In [1]: import numpy as np

In [2]: np.set_printoptions(suppress=True, linewidth=100)

In [3]: feats = np.load("data.npy")

In [4]: print(feats)
[[2 1 0 0 0 0]
 [3 2 0 0 0 0]
 [2 2 0 0 0 0]
 [0 0 2 1 0 0]
 [0 0 3 2 0 0]
 [0 0 2 2 0 0]
 [0 0 0 0 2 1]
 [0 0 0 0 3 2]
 [0 0 0 0 2 2]]

In [5]: q, R = np.linalg.qr(feats)

In [6]: print(np.round(q.T @ q, 2) + 0)
[[1. 0. 0. 0. 0. 0.]
 [0. 1. 0. 0. 0. 0.]
 [0. 0. 1. 0. 0. 0.]
 [0. 0. 0. 1. 0. 0.]
 [0. 0. 0. 0. 1. 0.]
 [0. 0. 0. 0. 0. 1.]]

In [7]: print(round(abs(R[0, 0]), 2), np.round(np.linalg.norm(feats[:, 0]), 2))
4.12 4.12

In [8]: print(np.allclose(R.T @ R, feats.T @ feats))
True

In [9]: out = np.c_[feats[:, :5] @ np.array([[2, 2, 3, 2, 3],
   ...:     [1, 0, 2, 0, 2],
   ...:     [3, 3, 0, 3, 2],
   ...:     [3, 1, 1, 2, 2],
   ...:     [3, 3, 1, 2, 1]]), np.array([3, -8, -5, -5, -7, -3, -9, -4, 0])]

In [10]: print(out)
[[ 5  4  8  4  8  3]
 [ 8  6 13  6 13 -8]
 [ 6  4 10  4 10 -5]
 [ 9  7  1  8  6 -5]
 [15 11  2 13 10 -7]
 [12  8  2 10  8 -3]
 [ 6  6  2  4  2 -9]
 [ 9  9  3  6  3 -4]
 [ 6  6  2  4  2  0]]

In [11]: print(np.round(np.linalg.lstsq(feats, out[:, 0])[0], 2) + 0)
[2. 1. 3. 3. 3. 0.]

In [12]: X = np.loadtxt("a.csv", delimiter=",")

In [13]: print(X)
[[  1.3  -1.3   1.3  -0.1  -1.1  -0.9   0.4  -1.1  -1.1   0.9]
 [  1.    0.4  -0.1  -0.5   1.9  -1.8   0.8  -1.   -0.8   0.7]
 [  0.2  -0.3   1.3   0.8   0.    0.    0.   -0.1   0.1  -0.3]
 [ -0.5  -1.2   0.3  -1.2  -0.1  -0.1   1.    0.    0.5   1.1]
 [  0.6   0.5   0.6  -0.7   0.2   0.5   0.    1.1   1.2   0.1]
 [ -0.9   2.    0.1  -0.4  -0.5   1.1  -0.3   0.4   0.7  -0.3]
 [ -0.2  -0.3  -0.4  -0.3   0.1  -0.4   0.7   0.2   0.4  -0.4]
 [  0.1  -0.4  -0.8   0.8  -0.4   0.2  -0.1   0.2  -0.1   0.3]
 [ -0.7  -0.7   1.3  -1.1  -1.4   0.   -0.2   1.   -1.    1.6]
 [  1.9   0.9   0.4   0.5  -1.6   0.5  -0.7   1.    0.8   0.9]
 [  0.1  -0.5  -0.2  -0.4  -0.2  -0.2  -0.1   0.8  -1.7  -0.7]
 [  4.   -3.   12.  -10.    8.    2.   -8.    2.   11.    6. ]
 [  1.7   0.6  -0.3   0.2   0.3   1.7   0.8  -0.1  -0.7  -0.2]
 [  2.4   0.3   1.5  -0.7   0.7   0.   -1.    1.6  -0.2  -0.7]
 [ -1.2   1.2  -0.5   0.9  -0.1   1.    0.2  -0.6  -1.3  -2.1]
 [ -0.3   1.7  -0.3  -0.7   0.7   0.9  -1.4   0.5  -1.2  -0.3]
 [ -1.    0.3   0.1   0.7  -0.1  -0.3   2.8  -1.5  -1.1   1.2]
 [  0.7   0.   -0.5   1.2  -1.6  -1.5   0.2   0.6   1.2  -0.1]
 [  1.6   0.4  -2.2   1.2  -0.4   0.2   0.3  -0.8   0.    1. ]
 [ -0.9   0.4  -0.2   1.8   1.2  -1.7   1.1   1.1   1.   -0.2]
 [ -0.7  -1.5  -1.1   0.3   0.1  -0.2   0.8   0.1   0.   -1.5]
 [ -1.7   2.    0.6  -1.5  -1.1   0.    0.8  -0.5   0.2  -0.4]
 [ -1.2   0.1  -1.1  -0.9   0.5   0.1   1.9   0.8   1.3  -0.4]
 [ -1.2  -0.7   0.5  -0.7   0.1  -0.4   0.5  -0.6  -0.3  -0.5]]

In [14]: cen = X - X.mean(axis=0)

In [15]: vecs = np.linalg.svd(cen)[2][:1]

In [16]: out = cen - cen @ vecs.T @ vecs

In [17]: print(np.round(np.cov(cen @ vecs.T, rowvar=False), 2))
24.72

In [18]: K = np.loadtxt("test5.csv", delimiter=",")

In [19]: print(K)
[[ 31.1   19.43  17.27   6.46   5.39 -20.42]
 [-20.7   -2.03  -6.32  -6.4    7.68  -6.37]
 [-17.06 -17.92   6.93 -11.16   2.65   8.84]
 [  5.57 -25.66  15.36  20.78 -12.57  13.67]
 [  7.42   0.35 -11.25  23.93  -3.67  18.65]
 [-27.12  29.48 -14.65  17.74  10.65  15.14]
 [ -2.45  11.13  24.11 -15.45  -6.16  10.06]
 [ -6.83  -0.59   2.27 -22.45  11.05  -8.83]
 [-19.3   -5.93  13.63  21.07  -8.44  -3.93]
 [ -9.77   4.67   3.1   21.48 -17.23 -19.95]
 [  3.46  14.98  -1.96 -27.37   4.71 -18.74]
 [  1.82  21.34  -4.5    3.54  26.91  23.34]
 [ 15.37   0.82 -13.29  15.5    4.34  23.45]
 [-10.67 -10.93  22.72 -20.89 -11.43  -0.15]
 [ 25.65   7.49 -10.57  -4.89  22.64  17.08]
 [ 19.75  -4.07  11.71  30.08  -5.29  -6.28]
 [-42.3   18.12 -18.02  -7.77   2.94  -0.37]
 [ -9.48   7.39 -16.03 -40.2  -26.56  13.4 ]
 [ 13.97  10.86 -11.33  13.49  21.16   7.44]
 [-12.16 -12.55  11.72 -17.1   -4.22 -31.52]
 [  0.21   2.66  -2.97 -16.88  -8.61   3.47]
 [ -4.33   7.78  -8.63  21.59   2.39   6.87]
 [-22.4  -12.19   7.11  -3.31   3.73 -39.48]
 [ 13.14  -4.76 -14.02   8.39   4.14  19.75]
 [  2.12  12.37 -12.58  29.55 -22.35  -7.29]
 [-28.59  -3.6  -30.41  -3.27 -13.4  -17.2 ]
 [  3.99  -8.93 -15.77   5.03 -30.61  27.1 ]
 [ 14.83  -5.35  10.74  43.53 -13.06  12.77]
 [ -0.58  16.12   1.33   4.8   -5.42  26.35]
 [ -4.32  13.92   3.56  13.37  -7.09 -41.8 ]
 [ -9.47   5.22  10.23 -16.04  12.14  32.17]
 [ 22.66  -0.38  -1.97   6.94 -15.1   25.97]
 [ 14.77 -24.78  51.57 -34.67  14.2   -1.8 ]
 [ 21.81  10.31  18.64  27.46  -0.88   8.85]]

In [20]: rng = np.random.default_rng(4284)

In [21]: lab = rng.permutation(6)

In [22]: out = K[:, lab] * rng.choice([-1, 1], 6)

In [23]: print(out)
[[-19.43  -6.46  -5.39 -31.1   20.42  17.27]
 [  2.03   6.4   -7.68  20.7    6.37  -6.32]
 [ 17.92  11.16  -2.65  17.06  -8.84   6.93]
 [ 25.66 -20.78  12.57  -5.57 -13.67  15.36]
 [ -0.35 -23.93   3.67  -7.42 -18.65 -11.25]
 [-29.48 -17.74 -10.65  27.12 -15.14 -14.65]
 [-11.13  15.45   6.16   2.45 -10.06  24.11]
 [  0.59  22.45 -11.05   6.83   8.83   2.27]
 [  5.93 -21.07   8.44  19.3    3.93  13.63]
 [ -4.67 -21.48  17.23   9.77  19.95   3.1 ]
 [-14.98  27.37  -4.71  -3.46  18.74  -1.96]
 [-21.34  -3.54 -26.91  -1.82 -23.34  -4.5 ]
 [ -0.82 -15.5   -4.34 -15.37 -23.45 -13.29]
 [ 10.93  20.89  11.43  10.67   0.15  22.72]
 [ -7.49   4.89 -22.64 -25.65 -17.08 -10.57]
 [  4.07 -30.08   5.29 -19.75   6.28  11.71]
 [-18.12   7.77  -2.94  42.3    0.37 -18.02]
 [ -7.39  40.2   26.56   9.48 -13.4  -16.03]
 [-10.86 -13.49 -21.16 -13.97  -7.44 -11.33]
 [ 12.55  17.1    4.22  12.16  31.52  11.72]
 [ -2.66  16.88   8.61  -0.21  -3.47  -2.97]
 [ -7.78 -21.59  -2.39   4.33  -6.87  -8.63]
 [ 12.19   3.31  -3.73  22.4   39.48   7.11]
 [  4.76  -8.39  -4.14 -13.14 -19.75 -14.02]
 [-12.37 -29.55  22.35  -2.12   7.29 -12.58]
 [  3.6    3.27  13.4   28.59  17.2  -30.41]
 [  8.93  -5.03  30.61  -3.99 -27.1  -15.77]
 [  5.35 -43.53  13.06 -14.83 -12.77  10.74]
 [-16.12  -4.8    5.42   0.58 -26.35   1.33]
 [-13.92 -13.37   7.09   4.32  41.8    3.56]
 [ -5.22  16.04 -12.14   9.47 -32.17  10.23]
 [  0.38  -6.94  15.1  -22.66 -25.97  -1.97]
 [ 24.78  34.67 -14.2  -14.77   1.8   51.57]
 [-10.31 -27.46   0.88 -21.81  -8.85  18.64]]

In [24]: left, _, Vt = np.linalg.svd(K.T @ out)

In [25]: print(np.round(np.linalg.lstsq(K, out)[0], 2) + 0)
[[ 0.  0.  0. -1.  0.  0.]
 [-1.  0.  0.  0.  0.  0.]
 [ 0.  0.  0.  0.  0.  1.]
 [ 0. -1.  0.  0.  0.  0.]
 [ 0.  0. -1.  0.  0.  0.]
 [ 0.  0.  0.  0. -1.  0.]]

In [26]: print(np.round(left @ Vt, 2) + 0)
[[ 0.  0.  0. -1.  0.  0.]
 [-1.  0.  0.  0.  0.  0.]
 [ 0.  0.  0.  0.  0.  1.]
 [ 0. -1.  0.  0.  0.  0.]
 [ 0.  0. -1.  0.  0.  0.]
 [ 0.  0.  0.  0. -1.  0.]]

In [27]: cov = np.cov(out, rowvar=False)

In [28]: print(np.round(np.corrcoef(out.T), 2))
[[ 1.    0.14  0.24 -0.02  0.08  0.4 ]
 [ 0.14  1.   -0.16  0.28  0.11  0.16]
 [ 0.24 -0.16  1.    0.1   0.07 -0.1 ]
 [-0.02  0.28  0.1   1.    0.28 -0.26]
 [ 0.08  0.11  0.07  0.28  1.    0.18]
 [ 0.4   0.16 -0.1  -0.26  0.18  1.  ]]

In [29]: print(np.round(np.median(out, axis=0), 2))
[-1.74 -4.92  2.28  0.18 -7.16 -0.31]

In [30]: print(np.round(np.linalg.eigvalsh(cov)[::-1], 2))
[523.68 367.47 352.81 213.12 133.17  86.28]

In [31]: print(np.argwhere(np.triu(np.abs(np.corrcoef(out.T)) > 0.8, 1)))
[]

In [32]: print(cov.shape)
(6, 6)

In [33]: print(np.argsort(-out.std(axis=0).round(6), kind="stable"))
[1 4 3 5 2 0]

In [34]: cen = (K - K.mean(axis=0)) / K.std(axis=0)

In [35]: print(np.argwhere(np.abs(cen) > 2))
[[ 3  1]
 [ 5  1]
 [11  4]
 [16  0]
 [17  3]
 [22  5]
 [25  2]
 [26  4]
 [27  3]
 [29  5]
 [32  1]
 [32  2]]

In [36]: print(np.round(cen.std(axis=0), 2))
[1. 1. 1. 1. 1. 1.]

In [37]: c = np.linalg.lstsq(np.delete(cen, 4, axis=1), cen[:, 4])[0]

In [38]: print(np.abs(c).argmax())
1

In [39]: print(c.round(2))
[ 0.09  0.34  0.19 -0.21  0.07]
